In [1]: import numpy as np

In [2]: import numpy.linalg as la

In [3]: np.set_printoptions(precision=2, suppress=True, linewidth=200, floatmode="fixed")

In [4]: def rnd(a):
   ...:     return np.round(a, 2) + 0
   ...: 

In [5]: M = np.loadtxt("layer19.csv", delimiter=",")

In [6]: print(M)
[[ 4.00 -2.00  4.00  1.00 -4.00 -4.00  3.00  4.00  0.00  0.00 -4.00  3.00 -5.00  3.00]
 [ 0.00 -4.00 -3.00  3.00  3.00 -4.00  2.00 -2.00  0.00 -2.00  1.00 -2.00  1.00  5.00]
 [ 0.00  0.00 -2.00 -2.00  2.00 -1.00  5.00  3.00 -4.00 -5.00 -3.00 -5.00  5.00 -3.00]
 [ 0.00  0.00  0.00 -3.00 -2.00 -5.00  3.00  2.00  1.00  4.00 -5.00 -1.00  4.00  3.00]
 [ 0.00  0.00  0.00  0.00 -2.00  0.00 -4.00 -3.00 -4.00  1.00 -2.00 -4.00 -1.00  5.00]
 [ 0.00  0.00  0.00  0.00  0.00 -1.00 -4.00  0.00  4.00  0.00  5.00  0.00 -2.00 -1.00]
 [ 0.00  0.00  0.00  0.00  0.00  0.00  3.00  0.00  5.00  5.00  3.00 -2.00 -3.00 -4.00]
 [ 0.00  0.00  0.00  0.00  0.00  0.00  0.00 -5.00 -2.00  4.00 -4.00 -3.00 -1.00 -4.00]
 [ 0.00  0.00  0.00  0.00  0.00  0.00  0.00  0.00 -3.00 -4.00  0.00  3.00  3.00  3.00]
 [ 0.00  0.00  0.00  0.00  0.00  0.00  0.00  0.00  0.00  0.00  4.00 -3.00 -3.00 -1.00]
 [ 0.00  0.00  0.00  0.00  0.00  0.00  0.00  0.00  0.00  0.00 -3.00  3.00 -4.00  1.00]
 [ 0.00  0.00  0.00  0.00  0.00  0.00  0.00  0.00  0.00  0.00  0.00  3.00  0.00 -4.00]
 [ 0.00  0.00  0.00  0.00  0.00  0.00  0.00  0.00  0.00  0.00  0.00  0.00 -5.00  5.00]
 [ 0.00  0.00  0.00  0.00  0.00  0.00  0.00  0.00  0.00  0.00  0.00  0.00  0.00 -2.00]]

In [7]: # null space of dimension 1

In [8]: print(la.lstsq(M[:-1].T, M[-1])[2])
13
